$ ipython --no-banner

In [1]: import numpy as np

In [2]: from numpy import linalg as LA

In [3]: np.set_printoptions(precision=4, suppress=True, linewidth=140, floatmode="fixed")

In [4]: tidy = lambda a: np.round(a, 4) + 0

In [5]: X = np.diag(10 * np.array([5, 4, -1, -2, 2, -1])) + np.array([[3, 3, 1, -3, 1, 3],
   ...:     [0, 3, 1, 2, 0, -3],
   ...:     [-2, -3, 0, -1, 2, -3],
   ...:     [0, 0, -2, -3, 1, 2],
   ...:     [2, -1, -3, -1, -2, 1],
   ...:     [-2, -1, 3, -3, 0, 3]])

In [6]: print(X)
[[ 53   3   1  -3   1   3]
 [  0  43   1   2   0  -3]
 [ -2  -3 -10  -1   2  -3]
 [  0   0  -2 -23   1   2]
 [  2  -1  -3  -1  18   1]
 [ -2  -1   3  -3   0  -7]]

In [7]: other = np.array([[1, -1, -2],
   ...:     [-1, 1, -1],
   ...:     [2, -3, 0],
   ...:     [2, -2, 3],
   ...:     [1, 2, 1],
   ...:     [-2, 0, 1]])

In [8]: print(np.vstack([X, other.T]).shape)
(9, 6)

In [9]: print(np.einsum("ik,kj->ji", X, other))
[[  41  -31  -13  -53   11   13]
 [ -45   36   35   54   44   -2]
 [-114  -40    3  -66   13  -11]]

In [10]: np.einsum("ij,ij->", X, other)
ValueError: operands could not be broadcast together with remapped shapes [original->remapped]: (6,6)->(6,6) (6,3)->(6,3) 


In [11]: rng = np.random.default_rng(50)

In [12]: labels = rng.permutation(6)

In [13]: other = X[:, labels] * rng.choice([-1, 1], 6)

In [14]: print(other)
[[ -1  -1  -3  53  -3   3]
 [ -1   0   2   0 -43  -3]
 [ 10  -2  -1  -2   3  -3]
 [  2  -1 -23   0   0   2]
 [  3 -18  -1   2   1   1]
 [ -3   0  -3  -2   1  -7]]

In [15]: U, _, VT = LA.svd(X.T @ other)

In [16]: print(labels)
[2 4 3 0 1 5]

In [17]: print(tidy(LA.lstsq(X, other)[0]))
[[ 0.0000  0.0000  0.0000  1.0000  0.0000  0.0000]
 [ 0.0000  0.0000  0.0000  0.0000 -1.0000  0.0000]
 [-1.0000  0.0000  0.0000  0.0000  0.0000  0.0000]
 [ 0.0000  0.0000  1.0000  0.0000  0.0000  0.0000]
 [ 0.0000 -1.0000  0.0000  0.0000  0.0000  0.0000]
 [ 0.0000  0.0000  0.0000  0.0000  0.0000  1.0000]]

In [18]: Q, Rm = LA.qr(X)

In [19]: print(tidy(np.trace(Q @ Q.T)))
6.0

In [20]: print(np.allclose(Rm.T @ Rm, X.T @ X))
True

In [21]: print(Q.shape, Rm.shape)
(6, 6) (6, 6)

In [22]: mat = np.array([[3, 3, 1, 2, 3],
    ...:     [3, 3, 3, 1, 2],
    ...:     [1, 3, 3, 3, 1],
    ...:     [2, 1, 3, 3, 3],
    ...:     [3, 2, 1, 3, 3]])

In [23]: vec = np.array([1, 2, 0, 1, 3])

In [24]: print(mat @ np.eye(5)[3])
[2.0000 1.0000 3.0000 3.0000 3.0000]

In [25]: print(np.einsum("ij,j->i", mat, vec))
[20 16 13 16 19]

In [26]: print((mat @ vec).argmax())
0

In [27]: print(mat @ (2 * vec))
[40 32 26 32 38]

In [28]: print(np.sign((mat @ vec).round(6)))
[1 1 1 1 1]

In [29]: print((mat * vec).sum(axis=1))
[20 16 13 16 19]

In [30]: print(mat @ vec)
[20 16 13 16 19]
